% ipython --no-banner

In [1]: import numpy as np

In [2]: np.set_printoptions(precision=3, suppress=True, linewidth=140)

In [3]: arr = np.load("run9.npy")

In [4]: arr
Out[4]: 
array([[-21, -18, -27],
       [ -7,  -6,  -9],
       [-21, -18, -27],
       [  0,   0,   0]])

In [5]: np.round(np.linalg.norm(arr, 2) / np.linalg.norm(arr), 3)
Out[5]: np.float64(1.0)

In [6]: K = np.load("m.npy")

In [7]: K
Out[7]: 
array([[1.  , 0.5 , 0.25],
       [0.5 , 1.  , 0.5 ],
       [0.25, 0.5 , 1.  ]])

In [8]: O, V = np.linalg.qr(K[:, :2])[0], np.linalg.qr(K[:, 2:])[0]

In [9]: s = np.linalg.svd(O.T @ V, compute_uv=False)

In [10]: np.round(np.linalg.norm(O @ O.T - V @ V.T, 2), 3)
Out[10]: np.float64(1.0)

In [11]: s
Out[11]: array([0.811])

In [12]: F = np.load("test16.npy")

In [13]: F
Out[13]: 
array([[ -8,  -4,   0,  -4],
       [ -8,  -4,   0,  -4],
       [-10,  -5,   0,  -5]])

In [14]: out = F / np.linalg.norm(F, axis=1, keepdims=True)

In [15]: gram = out @ out.T

In [16]: (gram - 2 * np.eye(3)).round(6).argmax(axis=1)
Out[16]: array([1, 0, 0])

In [17]: gram[2]
Out[17]: array([1., 1., 1.])

In [18]: np.linalg.norm(out, axis=1)
Out[18]: array([1., 1., 1.])

In [19]: theta = np.radians(180)

In [20]: r_ = np.eye(4)

In [21]: r_[2, 2] = r_[3, 3] = np.cos(theta)

In [22]: r_[2, 3], r_[3, 2] = -np.sin(theta), np.sin(theta)

In [23]: r_.round(3) + 0
Out[23]: 
array([[ 1.,  0.,  0.,  0.],
       [ 0.,  1.,  0.,  0.],
       [ 0.,  0., -1.,  0.],
       [ 0.,  0.,  0., -1.]])

In [24]: out = F @ r_.T

In [25]: np.allclose(np.linalg.norm(F, axis=1), np.linalg.norm(out, axis=1))
Out[25]: True

In [26]: np.round(np.abs(out - F).max(axis=0), 3) + 0
Out[26]: array([ 0.,  0.,  0., 10.])

In [27]: U, s, vt = np.linalg.svd(F)

In [28]: V = vt[:(s > 1e-8).sum()]

In [29]: rng = np.random.default_rng(804)

In [30]: x = F[0] + 2 * F[2] + rng.integers(2) * np.eye(4)[2]

In [31]: x
Out[31]: array([-28., -14.,   0., -14.])

In [32]: np.round(np.linalg.norm(x - V.T @ V @ x), 3)
Out[32]: np.float64(0.0)

In [33]: np.allclose(V.T @ V @ x, x)
Out[33]: True

In [34]: np.linalg.matrix_rank(np.vstack([F, x]))
Out[34]: np.int64(1)

In [35]: t3 = np.stack([F, -3 * F, F[::-1]])

In [36]: t3.shape
Out[36]: (3, 3, 4)

In [37]: t3.sum(axis=0)
Out[37]: 
array([[ 6,  3,  0,  3],
       [ 8,  4,  0,  4],
       [12,  6,  0,  6]])

In [38]: [round(float(x), 3) for x in np.linalg.svd(F, compute_uv=False)[:3]]
Out[38]: [18.493, 0.0, 0.0]

In [39]: np.round(np.linalg.norm(F, 2) / np.linalg.norm(F), 3)
Out[39]: np.float64(1.0)

In [40]: A = np.load("sample3.npy")

In [41]: A
Out[41]: 
array([[ -1.814,  -9.397,  17.561],
       [  8.78 ,   6.224, -16.858],
       [ -9.61 ,  -5.732,  16.577],
       [  3.144,   8.908, -17.629],
       [-17.291,   9.201,  -4.044],
       [  6.479, -11.313,  15.167],
       [  2.278,   9.232, -17.595],
       [-16.661,   0.247,  11.061],
       [ -2.704,  10.689, -16.687],
       [-18.461,   3.343,   6.93 ],
       [-15.733,  10.233,  -6.91 ],
       [ 18.746,  -6.906,  -0.942],
       [ -5.132,  -8.079,  17.561],
       [-18.465,   7.663,  -0.565]])

In [42]: U, s, vt = np.linalg.svd(A)

In [43]: V = vt[:(s > 1e-8).sum()]

In [44]: x = A[12] + -3 * A[13] + rng.integers(2) * np.eye(3)[1]

In [45]: x
Out[45]: array([ 50.263, -30.066,  19.256])

In [46]: np.allclose(V.T @ V @ x, x)
Out[46]: False

In [47]: round(np.linalg.norm(x - V.T @ V @ x), 3)
Out[47]: np.float64(0.819)

In [48]: V.T @ V
Out[48]: 
array([[ 0.894, -0.267, -0.154],
       [-0.267,  0.329, -0.387],
       [-0.154, -0.387,  0.777]])

In [49]: np.linalg.matrix_rank(np.vstack([A, x]))
Out[49]: np.int64(3)

In [50]: Ac = A - A.mean(axis=0)

In [51]: U, s, vt = np.linalg.svd(Ac, full_matrices=False)

In [52]: np.linalg.matrix_rank(Ac)
Out[52]: np.int64(2)

In [53]: idx = rng.permutation(3)

In [54]: out = K[:, idx] * rng.choice([-1, 1], 3)

In [55]: out
Out[55]: 
array([[1.  , 0.25, 0.5 ],
       [0.5 , 0.5 , 1.  ],
       [0.25, 1.  , 0.5 ]])

In [56]: U, _, vt = np.linalg.svd(K.T @ out)

In [57]: np.round(np.linalg.lstsq(K, out)[0], 3) + 0
Out[57]: 
array([[1., 0., 0.],
       [0., 0., 1.],
       [0., 1., 0.]])

In [58]: r = np.linalg.matrix_rank(A)

In [59]: r
Out[59]: np.int64(2)

In [60]: N = np.linalg.svd(A)[2][r:].T

In [61]: np.allclose(A @ N, 0)
Out[61]: True

In [62]: N[:, 0] / N[np.abs(N[:, 0]).round(6).argmax(), 0]
Out[62]: array([0.397, 1.   , 0.576])

In [63]: N.shape
Out[63]: (3, 1)

In [64]: W = np.array([[-1, 2, -2, -1, -3], [3, -1, -3, 1, -1], [2, 1, 0, -1, 1]])

In [65]: coef = np.array([-4, -2, -3, 1, -4])

In [66]: act = np.maximum(A @ W + coef, 0)

In [67]: (act > 0).astype(int)
Out[67]: 
array([[1, 1, 1, 0, 1],
       [0, 0, 0, 1, 0],
       [1, 1, 1, 0, 1],
       [0, 0, 0, 1, 0],
       [1, 0, 1, 1, 1],
       [0, 1, 1, 0, 1],
       [0, 0, 0, 1, 0],
       [1, 0, 1, 1, 1],
       [0, 0, 0, 1, 0],
       [1, 0, 1, 1, 1],
       [1, 0, 0, 1, 1],
       [0, 1, 0, 0, 0],
       [1, 1, 1, 0, 1],
       [1, 0, 1, 1, 1]])

In [68]: (act > 0).mean(axis=0)
Out[68]: array([0.571, 0.357, 0.571, 0.643, 0.643])

In [69]: W2 = np.array([[-1, -2, 3], [-2, 1, -1], [0, -1, -1], [0, -1, 1], [-2, 3, -1]])

In [70]: W @ W2
Out[70]: 
array([[ 3, -2, -1],
       [ 1, -8, 15],
       [-6,  1,  3]])

In [71]: X = np.load("out11.npy")

In [72]: X
Out[72]: 
array([[-8.49 , -1.855, -0.049],
       [-2.728, -0.529,  0.172],
       [12.615,  2.75 , -0.17 ],
       [-5.713, -1.083,  0.031],
       [ 5.519,  1.024,  0.103],
       [12.479,  2.879,  0.003],
       [-5.535, -1.188, -0.066],
       [-8.462, -1.866, -0.029],
       [ 8.386,  1.828, -0.066],
       [-2.9  , -0.726,  0.106],
       [ 5.505,  1.298, -0.07 ],
       [ 5.442,  1.199,  0.196],
       [-5.614, -1.089,  0.036],
       [ 5.509,  1.166,  0.02 ],
       [ 0.049,  0.098,  0.13 ],
       [-1.396, -0.24 ,  0.192],
       [ 1.369,  0.279,  0.113]])

In [73]: Ac = (X - X.mean(axis=0)) / X.std(axis=0)

In [74]: np.argwhere(np.abs(Ac) > 2)
Out[74]: array([[2, 2]])

In [75]: coef = np.linalg.lstsq(np.delete(Ac, 1, axis=1), Ac[:, 1])[0]

In [76]: coef
Out[76]: array([ 0.997, -0.004])

In [77]: np.round(np.linalg.norm(F, "nuc"), 3)
Out[77]: np.float64(18.493)

In [78]: np.round(np.linalg.norm(F) ** 2 / np.linalg.norm(F, 2) ** 2, 3)
Out[78]: np.float64(1.0)

In [79]: np.round(np.linalg.norm(F[2], 1), 3), round(np.linalg.norm(F[2], np.inf), 3)
Out[79]: (np.float64(20.0), np.float64(10.0))

In [80]: J = np.array([[0.25, 0.25, 0.5], [0.25, 0.75, 0.0], [0.5, 0.25, 0.25]])

In [81]: np.linalg.matrix_power(J, 2)
Out[81]: 
array([[0.375, 0.375, 0.25 ],
       [0.25 , 0.625, 0.125],
       [0.312, 0.375, 0.312]])

In [82]: np.sort(np.abs(np.linalg.eigvals(J)))[::-1]
Out[82]: array([1.  , 0.5 , 0.25])

In [83]: J @ np.ones(3)
Out[83]: array([1., 1., 1.])

In [84]: p = np.eye(3)[1]

In [85]: for _ in range(5):
    ...:     p = p @ J
    ...:     print(p.round(3))
    ...: 
[0.25 0.75 0.  ]
[0.25  0.625 0.125]
[0.281 0.562 0.156]
[0.289 0.531 0.18 ]
[0.295 0.516 0.189]

In [86]: mat = np.array([[0, 0, 1], [0, 0, 0], [1, 0, 0]])

In [87]: round(float(np.linalg.det(mat)), 3)
Out[87]: 0.0

In [88]: mat @ mat
Out[88]: 
array([[1, 0, 0],
       [0, 0, 0],
       [0, 0, 1]])

In [89]: (mat != 0).astype(int)
Out[89]: 
array([[0, 0, 1],
       [0, 0, 0],
       [1, 0, 0]])

In [90]: (np.linalg.matrix_power((mat != 0) + (mat.T != 0) + np.eye(3), 3) > 0).astype(int)
Out[90]: 
array([[1, 0, 1],
       [0, 1, 0],
       [1, 0, 1]])

In [91]: proj = np.triu(np.array([[3, 2, -1], [3, 3, 3], [-2, 2, 0]]), 1) + np.eye(3)

In [92]: out = proj @ mat @ np.linalg.inv(proj)

In [93]: np.trace(out), np.trace(mat)
Out[93]: (np.float64(0.0), np.int64(0))

In [94]: proj @ mat - mat @ proj
Out[94]: 
array([[-1.,  0.,  0.],
       [ 3.,  0.,  0.],
       [ 0., -2.,  1.]])

In [95]: np.linalg.matrix_rank(out)
Out[95]: np.int64(2)

In [96]: W0 = np.abs(np.array([[-2, 0, 2], [-1, 2, -2], [1, 3, 3]])) + np.eye(3)

In [97]: W0 = W0 / W0.sum(axis=1, keepdims=True)

In [98]: W0
Out[98]: 
array([[0.6  , 0.   , 0.4  ],
       [0.167, 0.5  , 0.333],
       [0.125, 0.375, 0.5  ]])

In [99]: proj = np.triu(np.array([[1, 3, 2], [0, 3, -1], [-2, -2, -3]]), 1) + np.eye(3)

In [100]: out = proj @ W0 @ np.linalg.inv(proj)

In [101]: np.linalg.matrix_rank(out)
Out[101]: np.int64(3)

In [102]: np.round(np.trace(out), 3), np.trace(W0)
Out[102]: (np.float64(1.6), np.float64(1.6))

In [103]: proj @ W0 - W0 @ proj
Out[103]: 
array([[ 0.75 ,  0.45 ,  0.8  ],
       [-0.125, -0.875, -0.333],
       [ 0.   , -0.375,  0.125]])

In [104]: np.round(np.linalg.det(out), 3)
Out[104]: np.float64(0.075)
